In [1]: import numpy as np

In [2]: import numpy.linalg as la

In [3]: np.set_printoptions(precision=2, suppress=True, linewidth=160)

In [4]: arr = np.loadtxt("x.csv", delimiter=",")

In [5]: arr
Out[5]: 
array([[0., 3., 0., 0., 0., 0., 0., 0., 0.],
       [0., 0., 6., 0., 0., 0., 0., 0., 0.],
       [0., 0., 0., 0., 0., 0., 7., 0., 0.],
       [0., 0., 0., 0., 0., 0., 0., 0., 2.],
       [0., 0., 0., 5., 0., 0., 0., 0., 0.],
       [0., 0., 0., 0., 0., 0., 0., 9., 0.],
       [6., 0., 0., 0., 0., 0., 0., 0., 0.],
       [0., 0., 0., 0., 0., 6., 0., 0., 0.],
       [0., 0., 0., 0., 3., 0., 0., 0., 0.]])

In [6]: la.svd(arr, compute_uv=False)
Out[6]: array([9., 7., 6., 6., 6., 5., 3., 3., 2.])

In [7]: la.pinv(arr)
Out[7]: 
array([[0.  , 0.  , 0.  , 0.  , 0.  , 0.  , 0.17, 0.  , 0.  ],
       [0.33, 0.  , 0.  , 0.  , 0.  , 0.  , 0.  , 0.  , 0.  ],
       [0.  , 0.17, 0.  , 0.  , 0.  , 0.  , 0.  , 0.  , 0.  ],
       [0.  , 0.  , 0.  , 0.  , 0.2 , 0.  , 0.  , 0.  , 0.  ],
       [0.  , 0.  , 0.  , 0.  , 0.  , 0.  , 0.  , 0.  , 0.33],
       [0.  , 0.  , 0.  , 0.  , 0.  , 0.  , 0.  , 0.17, 0.  ],
       [0.  , 0.  , 0.14, 0.  , 0.  , 0.  , 0.  , 0.  , 0.  ],
       [0.  , 0.  , 0.  , 0.  , 0.  , 0.11, 0.  , 0.  , 0.  ],
       [0.  , 0.  , 0.  , 0.5 , 0.  , 0.  , 0.  , 0.  , 0.  ]])

In [8]: arr @ arr.T
Out[8]: 
array([[ 9.,  0.,  0.,  0.,  0.,  0.,  0.,  0.,  0.],
       [ 0., 36.,  0.,  0.,  0.,  0.,  0.,  0.,  0.],
       [ 0.,  0., 49.,  0.,  0.,  0.,  0.,  0.,  0.],
       [ 0.,  0.,  0.,  4.,  0.,  0.,  0.,  0.,  0.],
       [ 0.,  0.,  0.,  0., 25.,  0.,  0.,  0.,  0.],
       [ 0.,  0.,  0.,  0.,  0., 81.,  0.,  0.,  0.],
       [ 0.,  0.,  0.,  0.,  0.,  0., 36.,  0.,  0.],
       [ 0.,  0.,  0.,  0.,  0.,  0.,  0., 36.,  0.],
       [ 0.,  0.,  0.,  0.,  0.,  0.,  0.,  0.,  9.]])

In [9]: arr.T @ arr
Out[9]: 
array([[36.,  0.,  0.,  0.,  0.,  0.,  0.,  0.,  0.],
       [ 0.,  9.,  0.,  0.,  0.,  0.,  0.,  0.,  0.],
       [ 0.,  0., 36.,  0.,  0.,  0.,  0.,  0.,  0.],
       [ 0.,  0.,  0., 25.,  0.,  0.,  0.,  0.,  0.],
       [ 0.,  0.,  0.,  0.,  9.,  0.,  0.,  0.,  0.],
       [ 0.,  0.,  0.,  0.,  0., 36.,  0.,  0.,  0.],
       [ 0.,  0.,  0.,  0.,  0.,  0., 49.,  0.,  0.],
       [ 0.,  0.,  0.,  0.,  0.,  0.,  0., 81.,  0.],
       [ 0.,  0.,  0.,  0.,  0.,  0.,  0.,  0.,  4.]])

In [10]: W1 = np.array([[0, -1, 1, -1, 0, 1],
    ...:     [-2, 2, 1, -1, -3, 1],
    ...:     [1, 2, 0, -3, 0, 2],
    ...:     [-3, -1, 0, -2, -1, -1],
    ...:     [2, 0, -3, 2, 1, -1],
    ...:     [-3, -1, 1, -2, -1, -1],
    ...:     [3, 0, 3, 3, 3, 3],
    ...:     [-1, -1, 0, 2, 2, -2],
    ...:     [1, 3, 1, 0, 0, 0]])

In [11]: c = np.array([0, 4, 3, -5, -2, -1])

In [12]: act = np.maximum(arr @ W1 + c, 0)

In [13]: (act > 0).mean(axis=0)
Out[13]: array([0.44, 0.56, 0.89, 0.33, 0.33, 0.44])

In [14]: la.matrix_rank(act)
Out[14]: np.int64(6)

In [15]: W2 = np.array([[-2, -2, -2],
    ...:     [-2, 2, 2],
    ...:     [-2, -1, 2],
    ...:     [0, 2, 2],
    ...:     [2, -1, -2],
    ...:     [-1, -1, 2]])

In [16]: act @ W2
Out[16]: 
array([[-34.,  12.,  36.],
       [-61.,   6.,  48.],
       [-80., -65.,  48.],
       [-34.,  11.,  26.],
       [ -6.,  -3.,   6.],
       [ 26.,   7.,   0.],
       [-23., -14.,  28.],
       [-18.,  -9.,  18.],
       [-18.,  -3.,  -4.]])

In [17]: (act @ W2).round(6).argmax(axis=1)
Out[17]: array([2, 2, 2, 2, 2, 0, 2, 2, 1])

In [18]: W1 @ W2
Out[18]: 
array([[ -1,  -6,   0],
       [ -9,   7,  16],
       [ -8,  -6,   0],
       [  7,   2,   0],
       [  5,   3, -10],
       [  5,   1,   2],
       [ -9,  -9,   6],
       [ 10,   4,  -4],
       [-10,   3,   6]])

In [19]: mat = np.load("block15.npy")

In [20]: print(mat)
[[ 0.  0.  0.  0. -1.  0.  3. -1. -3.  0.  0.  3. -1.]
 [ 0.  0.  0.  0. -3.  1. -3.  1.  1.  3. -1. -2.  0.]
 [ 0.  0.  0.  0. -3.  1. -3. -2. -2. -1.  3.  2. -1.]
 [ 0.  0.  0.  0.  2.  2. -1.  3.  0.  2.  1.  0.  1.]
 [-1. -3. -3.  2.  0.  0.  0.  0.  0.  0.  0.  0.  0.]
 [ 0.  1.  1.  2.  0.  0.  0.  0.  0.  0.  0.  0.  0.]
 [ 3. -3. -3. -1.  0.  0.  0.  0.  0.  0.  0.  0.  0.]
 [-1.  1. -2.  3.  0.  0.  0.  0.  0.  0.  0.  0.  0.]
 [-3.  1. -2.  0.  0.  0.  0.  0.  0.  0.  0.  0.  0.]
 [ 0.  3. -1.  2.  0.  0.  0.  0.  0.  0.  0.  0.  0.]
 [ 0. -1.  3.  1.  0.  0.  0.  0.  0.  0.  0.  0.  0.]
 [ 3. -2.  2.  0.  0.  0.  0.  0.  0.  0.  0.  0.  0.]
 [-1.  0. -1.  1.  0.  0.  0.  0.  0.  0.  0.  0.  0.]]

In [21]: Uu, sv, Vh = la.svd(mat)

In [22]: evecs = Vh[:(sv > 1e-8).sum()]

In [23]: rng = np.random.default_rng(85)

In [24]: vec = mat[5] + -3 * mat[3] + rng.integers(2) * np.eye(13)[1]

In [25]: vec
Out[25]: array([ 0.,  2.,  1.,  2., -6., -6.,  3., -9.,  0., -6., -3.,  0., -3.])

In [26]: np.allclose(evecs.T @ evecs @ vec, vec)
Out[26]: True

In [27]: round(la.norm(vec - evecs.T @ evecs @ vec), 2)
Out[27]: np.float64(0.0)
